% ipython --no-banner

In [1]: import numpy as np

In [2]: np.set_printoptions(suppress=True, linewidth=140)

In [3]: basis = np.array([[-0.3, 0.7, -1.4], [-0.9, -0.4, 0.7]])

In [4]: rng = np.random.default_rng(433)

In [5]: X = np.array([[-2, 2],
   ...:     [1, 2],
   ...:     [2, -2],
   ...:     [2, -1],
   ...:     [1, 2],
   ...:     [0, -2],
   ...:     [2, 1],
   ...:     [2, 0],
   ...:     [2, 2],
   ...:     [2, -1],
   ...:     [-2, 1],
   ...:     [1, 1],
   ...:     [-1, 0],
   ...:     [1, 2],
   ...:     [1, 1],
   ...:     [0, -2],
   ...:     [0, -1],
   ...:     [0, 2],
   ...:     [1, 0],
   ...:     [2, 1],
   ...:     [-1, -1],
   ...:     [-1, 2],
   ...:     [-2, 0],
   ...:     [0, -2],
   ...:     [1, -2]]) @ basis + 0.1 * rng.normal(size=(25, 3))

In [6]: X.round(2)
Out[6]: 
array([[-0.96, -2.15,  4.14],
       [-1.99, -0.18, -0.03],
       [ 1.13,  2.15, -4.31],
       [ 0.37,  1.83, -3.45],
       [-2.04, -0.06,  0.1 ],
       [ 1.77,  0.81, -1.25],
       [-1.45,  0.99, -2.06],
       [-0.71,  1.35, -2.8 ],
       [-2.54,  0.64, -1.52],
       [ 0.4 ,  1.7 , -3.5 ],
       [-0.3 , -1.74,  3.53],
       [-1.18,  0.14, -0.62],
       [ 0.16, -0.58,  1.38],
       [-2.24, -0.17, -0.05],
       [-1.28,  0.32, -0.83],
       [ 1.84,  0.77, -1.39],
       [ 0.94,  0.4 , -0.49],
       [-1.71, -0.92,  1.46],
       [-0.45,  0.75, -1.46],
       [-1.45,  1.21, -2.  ],
       [ 1.03, -0.4 ,  0.81],
       [-1.41, -1.55,  2.9 ],
       [ 0.66, -1.58,  2.84],
       [ 1.72,  0.8 , -1.45],
       [ 1.36,  1.45, -2.78]])

In [7]: th = np.radians(45)

In [8]: r_ = np.eye(3)

In [9]: r_[0, 0] = r_[2, 2] = np.cos(th)

In [10]: r_[0, 2], r_[2, 0] = -np.sin(th), np.sin(th)

In [11]: r_.round(2)
Out[11]: 
array([[ 0.71,  0.  , -0.71],
       [ 0.  ,  1.  ,  0.  ],
       [ 0.71,  0.  ,  0.71]])

In [12]: B = X @ r_.T

In [13]: round(np.linalg.det(r_), 2), round(float(np.trace(r_)), 2)
Out[13]: (np.float64(1.0), 2.41)

In [14]: np.round(np.abs(B - X).max(axis=0), 2)
Out[14]: array([2.72, 0.  , 2.06])

In [15]: np.allclose(X @ X.T, B @ B.T)
Out[15]: True

In [16]: labels = rng.permutation(3)

In [17]: labels
Out[17]: array([1, 2, 0])

In [18]: B = r_[labels][:, labels]

In [19]: np.round(np.sort(np.abs(np.linalg.eigvals(B))), 2)
Out[19]: array([1., 1., 1.])

In [20]: round(float(np.linalg.det(B)), 2), round(float(np.linalg.det(r_[labels])), 2)
Out[20]: (1.0, 1.0)

In [21]: round(np.trace(B), 2)
Out[21]: np.float64(2.41)

In [22]: B = np.c_[X[:, :1] @ np.array([[1]]), np.array([1, 3, -3, -2, 0, -1, 0, -1, 0, -3, 1, 3, -1, 2, -3, 2, -1, -3, -1, -2, -2, 3, -3, 2, -2])]

In [23]: B.round(2)
Out[23]: 
array([[-0.96,  1.  ],
       [-1.99,  3.  ],
       [ 1.13, -3.  ],
       [ 0.37, -2.  ],
       [-2.04,  0.  ],
       [ 1.77, -1.  ],
       [-1.45,  0.  ],
       [-0.71, -1.  ],
       [-2.54,  0.  ],
       [ 0.4 , -3.  ],
       [-0.3 ,  1.  ],
       [-1.18,  3.  ],
       [ 0.16, -1.  ],
       [-2.24,  2.  ],
       [-1.28, -3.  ],
       [ 1.84,  2.  ],
       [ 0.94, -1.  ],
       [-1.71, -3.  ],
       [-0.45, -1.  ],
       [-1.45, -2.  ],
       [ 1.03, -2.  ],
       [-1.41,  3.  ],
       [ 0.66, -3.  ],
       [ 1.72,  2.  ],
       [ 1.36, -2.  ]])

In [24]: np.round(np.linalg.norm(B - X @ np.linalg.lstsq(X, B)[0], axis=0), 2) + 0
Out[24]: array([0.  , 9.57])

In [25]: np.round(np.linalg.norm(np.linalg.qr(X)[0].T @ B, axis=0) ** 2 / ((B ** 2).sum(axis=0) + 1e-12), 2)
Out[25]: array([1.  , 0.14])

In [26]: proj = X @ np.linalg.solve(X.T @ X, X.T)

In [27]: np.round(np.diag(proj), 2)
Out[27]: 
array([0.14, 0.12, 0.2 , 0.11, 0.13, 0.1 , 0.09, 0.09, 0.17, 0.14, 0.12, 0.1 , 0.08, 0.14, 0.05, 0.08, 0.07, 0.1 , 0.03, 0.43, 0.04, 0.09,
       0.21, 0.07, 0.09])

In [28]: round(np.trace(proj), 2)
Out[28]: np.float64(3.0)

In [29]: B = np.array([[3, 1, 1, -4], [-2, 3, 1, -1], [-3, 1, -1, 4], [5, 5, 5, -4]])

In [30]: J = np.triu(B)

In [31]: J
Out[31]: 
array([[ 3,  1,  1, -4],
       [ 0,  3,  1, -1],
       [ 0,  0, -1,  4],
       [ 0,  0,  0, -4]])

In [32]: labels = rng.permutation(4)

In [33]: B = J[:, labels] * rng.choice([-1, 1], 4)

In [34]: B
Out[34]: 
array([[-1,  3,  4,  1],
       [-1,  0,  1,  3],
       [ 1,  0, -4,  0],
       [ 0,  0,  4,  0]])

In [35]: left, _, VT = np.linalg.svd(J.T @ B)

In [36]: np.round(np.linalg.lstsq(J, B)[0], 2) + 0
Out[36]: 
array([[ 0.,  1.,  0.,  0.],
       [ 0.,  0.,  0.,  1.],
       [-1.,  0.,  0.,  0.],
       [ 0.,  0., -1.,  0.]])

In [37]: np.round(left @ VT, 2) + 0
Out[37]: 
array([[ 0.,  1.,  0.,  0.],
       [ 0.,  0.,  0.,  1.],
       [-1.,  0.,  0.,  0.],
       [ 0.,  0., -1.,  0.]])

In [38]: x0 = np.array([3, 4, -2, -3])

In [39]: target = J @ x0

In [40]: target
Out[40]: array([ 23,  13, -10,  12])

In [41]: np.round(np.linalg.solve(J, 2 * target), 2)
Out[41]: array([ 6.,  8., -4., -6.])

In [42]: np.round(np.linalg.solve(J, target + J[:, 0]), 2)
Out[42]: array([ 4.,  4., -2., -3.])

In [43]: np.round(np.linalg.solve(J, target), 2)
Out[43]: array([ 3.,  4., -2., -3.])

In [44]: E = np.array([[1, -1, 1], [1, 0, 0], [1, 1, 1]])

In [45]: E
Out[45]: 
array([[ 1, -1,  1],
       [ 1,  0,  0],
       [ 1,  1,  1]])

In [46]: labels = rng.permutation(3)

In [47]: labels
Out[47]: array([1, 2, 0])

In [48]: B = E[labels][:, labels]

In [49]: np.trace(B)
Out[49]: np.int64(2)

In [50]: w1 = np.array([[2, 3, 0, 2], [1, 3, 0, 1], [3, 0, 2, 3]])

In [51]: c = np.array([-1, -2, 0, 3])

In [52]: act = np.maximum(E @ w1 + c, 0)

In [53]: np.linalg.matrix_rank(act)
Out[53]: np.int64(3)

In [54]: (act > 0).astype(int)
Out[54]: 
array([[1, 0, 1, 1],
       [1, 1, 0, 1],
       [1, 1, 1, 1]])

In [55]: basis = np.array([[4, 5], [2, 3], [0, 1], [1, 2]])

In [56]: (act @ basis).round(6).argmax(axis=1)
Out[56]: array([1, 1, 1])

In [57]: act @ basis
Out[57]: 
array([[19, 31],
       [11, 18],
       [37, 57]])

In [58]: w1 @ basis
Out[58]: 
array([[16, 23],
       [11, 16],
       [15, 23]])

In [59]: m1 = np.load("data.npy")

In [60]: m1
Out[60]: 
array([[0, 0, 0],
       [0, 0, 3],
       [2, 0, 0]])

In [61]: np.linalg.matrix_rank(m1, rtol=0.1)
Out[61]: np.int64(2)

In [62]: m1[:, 1] @ m1[:, 2]
Out[62]: np.int64(0)

In [63]: np.round(np.linalg.norm(m1, axis=0), 2)
Out[63]: array([2., 0., 3.])

In [64]: np.round(np.linalg.svd(m1, compute_uv=False), 2)
Out[64]: array([3., 2., 0.])

In [65]: labels = rng.permutation(3)

In [66]: labels
Out[66]: array([0, 2, 1])

In [67]: B = m1[labels][:, labels]

In [68]: B
Out[68]: 
array([[0, 0, 0],
       [2, 0, 0],
       [0, 3, 0]])

In [69]: np.trace(B)
Out[69]: np.int64(0)

In [70]: F = np.array([[3.02, -1.0, 2.0], [-1.0, 2.02, -1.0], [3.0, -1.0, 2.02]])

In [71]: F
Out[71]: 
array([[ 3.02, -1.  ,  2.  ],
       [-1.  ,  2.02, -1.  ],
       [ 3.  , -1.  ,  2.02]])

In [72]: q, V = np.linalg.qr(F[:, :2])[0], np.linalg.qr(F[:, 2:])[0]

In [73]: sig = np.linalg.svd(q.T @ V, compute_uv=False)

In [74]: np.round(np.linalg.norm(q @ q.T - V @ V.T, 2), 2)
Out[74]: np.float64(1.0)

In [75]: sig.round(2)
Out[75]: array([1.])

In [76]: (sig > 0.9).sum()
Out[76]: np.int64(1)

In [77]: np.round(np.degrees(np.arccos(sig.clip(0, 1))), 2)
Out[77]: array([0.43])

In [78]: np.round(np.linalg.svd(F, compute_uv=False), 2)
Out[78]: array([5.66, 1.5 , 0.02])

In [79]: np.diff(F, axis=0)
Out[79]: 
array([[-4.02,  3.02, -3.  ],
       [ 4.  , -3.02,  3.02]])

In [80]: np.round(F.mean(axis=0), 2)
Out[80]: array([1.67, 0.01, 1.01])

In [81]: np.zeros(3, 3)
TypeError: Cannot interpret '3' as a data type


In [82]: np.unravel_index(np.abs(F).argmax(), F.shape)
Out[82]: (np.int64(0), np.int64(0))

In [83]: np.abs(F).max()
Out[83]: np.float64(3.02)

In [84]: np.round(F.sum(axis=1), 2)
Out[84]: array([4.02, 0.02, 4.02])

In [85]: np.round(np.linalg.norm(F), 2)
Out[85]: np.float64(5.86)

In [86]: W0 = np.load("run4.npy")

In [87]: W0.round(2)
Out[87]: 
array([[-0.16, -0.83,  0.37, -0.38],
       [ 0.48, -0.36,  0.19,  0.78],
       [-0.32, -0.41, -0.83,  0.22],
       [-0.8 ,  0.12,  0.37,  0.45]])

In [88]: def softmax(z):
    ...:     e = np.exp(z - z.max(axis=-1, keepdims=True))
    ...:     return e / e.sum(axis=-1, keepdims=True)
    ...: 

In [89]: np.round(softmax(W0[1] + -3), 2)
Out[89]: array([0.28, 0.12, 0.21, 0.38])

In [90]: np.round(softmax(W0[1]), 2)
Out[90]: array([0.28, 0.12, 0.21, 0.38])

In [91]: scores = W0 @ W0.T / np.sqrt(4)

In [92]: np.round(softmax(scores), 2)
Out[92]: 
array([[0.35, 0.22, 0.22, 0.22],
       [0.22, 0.35, 0.22, 0.22],
       [0.22, 0.22, 0.35, 0.22],
       [0.22, 0.22, 0.22, 0.35]])

In [93]: np.round(softmax(scores + np.triu(np.full(scores.shape, -np.inf), 1)), 2)
Out[93]: 
array([[1.  , 0.  , 0.  , 0.  ],
       [0.38, 0.62, 0.  , 0.  ],
       [0.27, 0.27, 0.45, 0.  ],
       [0.22, 0.22, 0.22, 0.35]])

In [94]: softmax(scores).round(6).argmax(axis=1)
Out[94]: array([0, 1, 2, 3])

In [95]: np.round(softmax(scores)[1] @ W0, 2)
Out[95]: array([-0.11, -0.37,  0.05,  0.34])
